% ipython --no-banner

In [1]: import numpy as np

In [2]: np.set_printoptions(suppress=True, linewidth=160)

In [3]: arr = np.load("a.npy")

In [4]: print(arr)
[[1.   0.   0.  ]
 [0.   1.   0.  ]
 [0.   0.33 0.67]]

In [5]: q = arr.astype(float).copy()

In [6]: for j in range(3):
   ...:     q[:, j] -= q[:, :j] @ (q[:, :j].T @ q[:, j])
   ...:     q[:, j] /= np.linalg.norm(q[:, j])
   ...: 

In [7]: np.round(q.T @ arr, 2) + 0
Out[7]: 
array([[1.  , 0.  , 0.  ],
       [0.  , 1.05, 0.21],
       [0.  , 0.  , 0.64]])

In [8]: def softmax(z):
   ...:     e = np.exp(z - z.max(axis=-1, keepdims=True))
   ...:     return e / e.sum(axis=-1, keepdims=True)
   ...: 

In [9]: np.round(softmax(arr[1]), 2)
Out[9]: array([0.21, 0.58, 0.21])

In [10]: np.round(softmax(10 * arr[1]), 2) + 0
Out[10]: array([0., 1., 0.])

In [11]: np.round(softmax(arr[1] + -1), 2)
Out[11]: array([0.21, 0.58, 0.21])

In [12]: S = arr @ arr.T / np.sqrt(3)

In [13]: np.round(softmax(S + np.triu(np.full(S.shape, -np.inf), 1)), 2)
Out[13]: 
array([[1.  , 0.  , 0.  ],
       [0.36, 0.64, 0.  ],
       [0.28, 0.34, 0.38]])

In [14]: w, vecs = np.linalg.eig(arr)

In [15]: np.round(np.sort(np.linalg.eigvals(arr @ arr)), 2)
Out[15]: array([0.45, 1.  , 1.  ])

In [16]: np.round(np.sort(np.linalg.eigvals(arr.T)), 2)
Out[16]: array([0.67, 1.  , 1.  ])

In [17]: np.round(np.sort(np.linalg.eigvals(np.linalg.inv(arr))), 2)
Out[17]: array([1.  , 1.  , 1.49])

In [18]: np.linalg.norm(arr, axis=1).argmax()
Out[18]: np.int64(0)

In [19]: np.round(np.linalg.norm(arr[2], 1), 2), np.round(np.linalg.norm(arr[2], np.inf), 2)
Out[19]: (np.float64(1.0), np.float64(0.67))

In [20]: np.round(np.linalg.norm(arr, axis=0), 2)
Out[20]: array([1.  , 1.05, 0.67])

In [21]: arr[2] @ arr[1]
Out[21]: np.float64(0.33)

In [22]: np.round(np.linalg.norm(arr, axis=1), 2)
Out[22]: array([1.  , 1.  , 0.75])

In [23]: round(np.linalg.norm(arr, 1), 2), np.round(np.linalg.norm(arr, np.inf), 2)
Out[23]: (np.float64(1.33), np.float64(1.0))

In [24]: feats = np.load("data.npy")

In [25]: feats
Out[25]: 
array([[-4., -2.,  0.,  0.],
       [ 1.,  8.,  0.,  0.],
       [ 0.,  0.,  2.,  3.],
       [ 0.,  0.,  1.,  0.]])

In [26]: np.kron(np.eye(2, dtype=int), feats)
Out[26]: 
array([[-4., -2.,  0.,  0., -0., -0.,  0.,  0.],
       [ 1.,  8.,  0.,  0.,  0.,  0.,  0.,  0.],
       [ 0.,  0.,  2.,  3.,  0.,  0.,  0.,  0.],
       [ 0.,  0.,  1.,  0.,  0.,  0.,  0.,  0.],
       [-0., -0.,  0.,  0., -4., -2.,  0.,  0.],
       [ 0.,  0.,  0.,  0.,  1.,  8.,  0.,  0.],
       [ 0.,  0.,  0.,  0.,  0.,  0.,  2.,  3.],
       [ 0.,  0.,  0.,  0.,  0.,  0.,  1.,  0.]])

In [27]: print(np.einsum("ii->", feats))
6.0

In [28]: round(np.linalg.eigvals(feats).sum().real, 2)
Out[28]: np.float64(6.0)

In [29]: np.round(np.linalg.eigvals(feats), 2)
Out[29]: array([-3.83,  7.83,  3.  , -1.  ])

In [30]: print(np.round(np.linalg.det(feats[::-1]), 2))
90.0

In [31]: print(np.round(np.linalg.det(feats.T), 2))
90.0

In [32]: w, vecs = np.linalg.eig(feats)

In [33]: np.round(feats @ vecs[:, 0] - w[0] * vecs[:, 0], 2) + 0
Out[33]: array([0., 0., 0., 0.])

In [34]: w.round(2)
Out[34]: array([-3.83,  7.83,  3.  , -1.  ])

In [35]: np.round(np.sort(np.linalg.eigvals(np.linalg.inv(feats))), 2)
Out[35]: array([-1.  , -0.26,  0.13,  0.33])

In [36]: A2 = np.linalg.inv(feats)

In [37]: np.allclose(A2, feats.T)
Out[37]: False

In [38]: np.round(np.linalg.det(feats) * A2, 2) + 0
Out[38]: 
array([[-24.,  -6.,   0.,   0.],
       [  3.,  12.,   0.,   0.],
       [  0.,   0.,   0.,  90.],
       [  0.,   0.,  30., -60.]])

In [39]: round(float(np.linalg.slogdet(feats)[0]), 2)
Out[39]: 1.0

In [40]: round(float(np.linalg.det(feats) * np.linalg.det(A2)), 2)
Out[40]: 1.0

In [41]: W1 = np.array([[2, 1, 0, 2, 0, 1],
    ...:     [0, 1, 0, 2, 2, 0],
    ...:     [1, 1, 0, 1, 1, 2],
    ...:     [1, 0, 1, 1, 0, 2]])

In [42]: b = np.array([3, 3, 2, 2, 0, 2])

In [43]: hid = np.maximum(feats @ W1 + b, 0)

In [44]: (hid > 0).astype(int)
Out[44]: 
array([[0, 0, 1, 0, 0, 0],
       [1, 1, 1, 1, 1, 1],
       [1, 1, 1, 1, 1, 1],
       [1, 1, 1, 1, 1, 1]])

In [45]: np.linalg.matrix_rank(hid)
Out[45]: np.int64(4)

In [46]: cent = np.array([[1, 0, 8], [9, 7, 7], [4, 4, 6], [9, 7, 7], [2, 3, 3], [7, 6, 2]])

In [47]: W1 @ cent
Out[47]: 
array([[36, 27, 39],
       [31, 27, 27],
       [35, 29, 29],
       [28, 23, 25]])

In [48]: hid @ cent
Out[48]: 
array([[  8.,   8.,  12.],
       [354., 298., 330.],
       [224., 182., 208.],
       [105.,  84., 104.]])

In [49]: vec = np.array([2, 2, 0, 2])

In [50]: print(feats * vec)
[[-8. -4.  0.  0.]
 [ 2. 16.  0.  0.]
 [ 0.  0.  0.  6.]
 [ 0.  0.  0.  0.]]

In [51]: (feats * vec).sum(axis=1)
Out[51]: array([-12.,  18.,   6.,   0.])

In [52]: feats @ np.ones(4)
Out[52]: array([-6.,  9.,  5.,  1.])

In [53]: np.linalg.norm(feats @ vec) <= np.linalg.norm(feats, 2) * np.linalg.norm(vec) + 1e-9
Out[53]: np.True_

In [54]: E = np.load("mat.npy")

In [55]: E
Out[55]: 
array([[-2.,  1.,  1.],
       [ 1., -2.,  1.],
       [ 1.,  1., -2.]])

In [56]: rk = np.linalg.matrix_rank(E)

In [57]: rk
Out[57]: np.int64(2)

In [58]: null = np.linalg.svd(E)[2][rk:].T

In [59]: np.allclose(E @ null, 0)
Out[59]: True

In [60]: np.round(null[:, 0] / null[np.abs(null[:, 0]).round(6).argmax(), 0], 2)
Out[60]: array([1., 1., 1.])

In [61]: print([int(np.linalg.matrix_rank(E[:i])) for i in range(1, len(E) + 1)])
[1, 2, 2]

In [62]: np.round(null @ null.T, 2)
Out[62]: 
array([[0.33, 0.33, 0.33],
       [0.33, 0.33, 0.33],
       [0.33, 0.33, 0.33]])

In [63]: J = np.array([[-1.1, -0.5, 1.5, -0.4],
    ...:     [0.5, 0.0, -0.3, -1.6],
    ...:     [0.4, 1.2, 0.2, 1.0],
    ...:     [-0.4, -0.1, -0.7, -0.1]])

In [64]: J
Out[64]: 
array([[-1.1, -0.5,  1.5, -0.4],
       [ 0.5,  0. , -0.3, -1.6],
       [ 0.4,  1.2,  0.2,  1. ],
       [-0.4, -0.1, -0.7, -0.1]])

In [65]: A2 = np.array([[3, 8], [0, 1]])

In [66]: cent = np.kron(A2, J)

In [67]: np.linalg.matrix_rank(cent)
Out[67]: np.int64(8)

In [68]: proj = np.triu(np.array([[-6, 8, 5, -8], [4, -7, 0, 5], [8, 1, 3, -6], [-9, 4, 9, 0]]), 1) + np.eye(4)

In [69]: A2 = proj @ feats @ np.linalg.inv(proj)

In [70]: np.round(np.poly(A2), 2)
Out[70]: array([  1.,  -6., -25.,  72.,  90.])

In [71]: np.trace(A2), np.trace(feats)
Out[71]: (np.float64(6.0), np.float64(6.0))

In [72]: M = np.load("run8.npy")

In [73]: M.round(2)
Out[73]: 
array([[ 0.9 , -0.22, -0.1 , -0.35],
       [-0.22,  0.48, -0.22, -0.82],
       [-0.1 , -0.22,  0.9 , -0.35],
       [-0.35, -0.82, -0.35, -0.29]])

In [74]: M.shape
Out[74]: (4, 4)

In [75]: np.count_nonzero(M)
Out[75]: np.int64(16)

In [76]: np.round(M.mean(axis=0), 2)
Out[76]: array([ 0.06, -0.2 ,  0.06, -0.45])

In [77]: rng = np.random.default_rng(38260)

In [78]: lab = rng.permutation(4)

In [79]: lab
Out[79]: array([3, 1, 2, 0])

In [80]: A2 = M[lab][:, lab]

In [81]: A2.round(2)
Out[81]: 
array([[-0.29, -0.82, -0.35, -0.35],
       [-0.82,  0.48, -0.22, -0.22],
       [-0.35, -0.22,  0.9 , -0.1 ],
       [-0.35, -0.22, -0.1 ,  0.9 ]])

In [82]: np.round(np.diag(A2), 2)
Out[82]: array([-0.29,  0.48,  0.9 ,  0.9 ])

In [83]: print(np.round(np.sort(np.abs(np.linalg.eigvals(A2))), 2))
[1. 1. 1. 1.]

In [84]: w, vecs = np.linalg.eigh(M)

In [85]: np.round(vecs.T @ M @ vecs, 2) + 0
Out[85]: 
array([[-1.,  0.,  0.,  0.],
       [ 0.,  1.,  0.,  0.],
       [ 0.,  0.,  1.,  0.],
       [ 0.,  0.,  0.,  1.]])

In [86]: np.round(np.linalg.svd(M, compute_uv=False), 2)
Out[86]: array([1., 1., 1., 1.])

In [87]: print(np.round(np.linalg.eigvalsh(M @ M), 2))
[1. 1. 1. 1.]

In [88]: np.round(vecs.T @ vecs, 2) + 0
Out[88]: 
array([[1., 0., 0., 0.],
       [0., 1., 0., 0.],
       [0., 0., 1., 0.],
       [0., 0., 0., 1.]])

In [89]: w.sum(), np.trace(M)
Out[89]: (np.float64(2.0), np.float64(2.0))

In [90]: np.unique(w.round(6) + 0, return_counts=True)[1]
Out[90]: array([1, 3])

In [91]: w.round(2)
Out[91]: array([-1.,  1.,  1.,  1.])

In [92]: w, vecs = np.linalg.eig(M)

In [93]: np.round(M @ vecs[:, 0] - w[0] * vecs[:, 0], 2) + 0
Out[93]: array([0., 0., 0., 0.])

In [94]: round(np.prod(w), 2)
Out[94]: np.float64(-1.0)

In [95]: np.round(np.sort(np.linalg.eigvals(np.linalg.inv(M))), 2)
Out[95]: array([-1.,  1.,  1.,  1.])

In [96]: np.round(np.sort(np.linalg.eigvals(M @ M)), 2)
Out[96]: array([1., 1., 1., 1.])

In [97]: np.round(np.sort(np.linalg.eigvals(M.T)), 2)
Out[97]: array([-1.,  1.,  1.,  1.])

In [98]: lab = rng.permutation(4)

In [99]: A2 = M[:, lab] * rng.choice([-1, 1], 4)

In [100]: A2.round(2)
Out[100]: 
array([[ 0.1 , -0.9 ,  0.22, -0.35],
       [ 0.22,  0.22, -0.48, -0.82],
       [-0.9 ,  0.1 ,  0.22, -0.35],
       [ 0.35,  0.35,  0.82, -0.29]])

In [101]: Uu, _, vt = np.linalg.svd(M.T @ A2)

In [102]: lab
Out[102]: array([2, 0, 1, 3])

In [103]: np.round(Uu @ vt, 2) + 0
Out[103]: 
array([[ 0., -1.,  0.,  0.],
       [ 0.,  0., -1.,  0.],
       [-1.,  0.,  0.,  0.],
       [ 0.,  0.,  0.,  1.]])

In [104]: W0 = np.load("dump.npy")

In [105]: W0
Out[105]: 
array([[ 2, -3],
       [ 4, -1],
       [ 3, -2]])

In [106]: A2 = J + rng.integers(-2, 3, (4, 3)) @ rng.integers(-2, 3, (3, 4))

In [107]: print(A2.round(2))
[[ -0.1   3.5  -2.5   9.6]
 [ -1.5  -6.    1.7 -13.6]
 [  0.4  -0.8   5.2  -5. ]
 [  0.6   2.9  -0.7   3.9]]

In [108]: np.linalg.matrix_rank(A2 - J, tol=1e-8)
Out[108]: np.int64(3)

In [109]: A2 - J
Out[109]: 
array([[  1.,   4.,  -4.,  10.],
       [ -2.,  -6.,   2., -12.],
       [  0.,  -2.,   5.,  -6.],
       [  1.,   3.,   0.,   4.]])

In [110]: np.abs(A2 - J).sum(axis=1)
Out[110]: array([19., 22., 13.,  8.])

In [111]: np.round(np.linalg.svd(A2 - J, compute_uv=False), 2) + 0
Out[111]: array([19.84,  4.24,  0.71,  0.  ])
